$ python -q
>>> import numpy as np
>>> from numpy import linalg as LA
>>> np.set_printoptions(precision=1, suppress=True, linewidth=140)
>>> rd = lambda a: np.round(a, 1) + 0
>>> mat = np.vander(np.arange(10) - 2, 4, increasing=True)
>>> mat
array([[  1,  -2,   4,  -8],
       [  1,  -1,   1,  -1],
       [  1,   0,   0,   0],
       [  1,   1,   1,   1],
       [  1,   2,   4,   8],
       [  1,   3,   9,  27],
       [  1,   4,  16,  64],
       [  1,   5,  25, 125],
       [  1,   6,  36, 216],
       [  1,   7,  49, 343]])
>>> P = mat @ LA.solve(mat.T @ mat, mat.T)
>>> rd(P @ mat[:, 2])
array([ 4.,  1.,  0.,  1.,  4.,  9., 16., 25., 36., 49.])
>>> rd(P)
array([[ 0.8,  0.3,  0. , -0.1, -0.1, -0.1,  0. ,  0.1,  0.1, -0.1],
       [ 0.3,  0.3,  0.2,  0.2,  0.1,  0. , -0.1, -0.1,  0. ,  0.1],
       [ 0. ,  0.2,  0.3,  0.3,  0.2,  0.1,  0. , -0.1, -0.1,  0.1],
       [-0.1,  0.2,  0.3,  0.3,  0.2,  0.1,  0. ,  0. , -0.1,  0. ],
       [-0.1,  0.1,  0.2,  0.2,  0.2,  0.2,  0.1,  0.1,  0. , -0.1],
       [-0.1,  0. ,  0.1,  0.1,  0.2,  0.2,  0.2,  0.2,  0.1, -0.1],
       [ 0. , -0.1,  0. ,  0. ,  0.1,  0.2,  0.3,  0.3,  0.2, -0.1],
       [ 0.1, -0.1, -0.1,  0. ,  0.1,  0.2,  0.3,  0.3,  0.2,  0. ],
       [ 0.1,  0. , -0.1, -0.1,  0. ,  0.1,  0.2,  0.2,  0.3,  0.3],
       [-0.1,  0.1,  0.1,  0. , -0.1, -0.1, -0.1,  0. ,  0.3,  0.8]])
>>> x = np.array([1, 1, 1, 0])
>>> (mat @ x).argmax()
np.int64(9)
>>> print(mat @ np.ones(4))
[ -5.   0.   1.   4.  15.  40.  85. 156. 259. 400.]
>>> LA.norm(mat @ x) <= LA.norm(mat, 2) * LA.norm(x) + 1e-9
np.True_
>>> np.einsum("ij,j->i", mat, x)
array([ 3,  1,  1,  3,  7, 13, 21, 31, 43, 57])
>>> mat * x
array([[ 1, -2,  4,  0],
       [ 1, -1,  1,  0],
       [ 1,  0,  0,  0],
       [ 1,  1,  1,  0],
       [ 1,  2,  4,  0],
       [ 1,  3,  9,  0],
       [ 1,  4, 16,  0],
       [ 1,  5, 25,  0],
       [ 1,  6, 36,  0],
       [ 1,  7, 49,  0]])
>>> (mat * x).sum(axis=1)
array([ 3,  1,  1,  3,  7, 13, 21, 31, 43, 57])
>>> mat @ np.eye(4)[3]
array([ -8.,  -1.,   0.,   1.,   8.,  27.,  64., 125., 216., 343.])
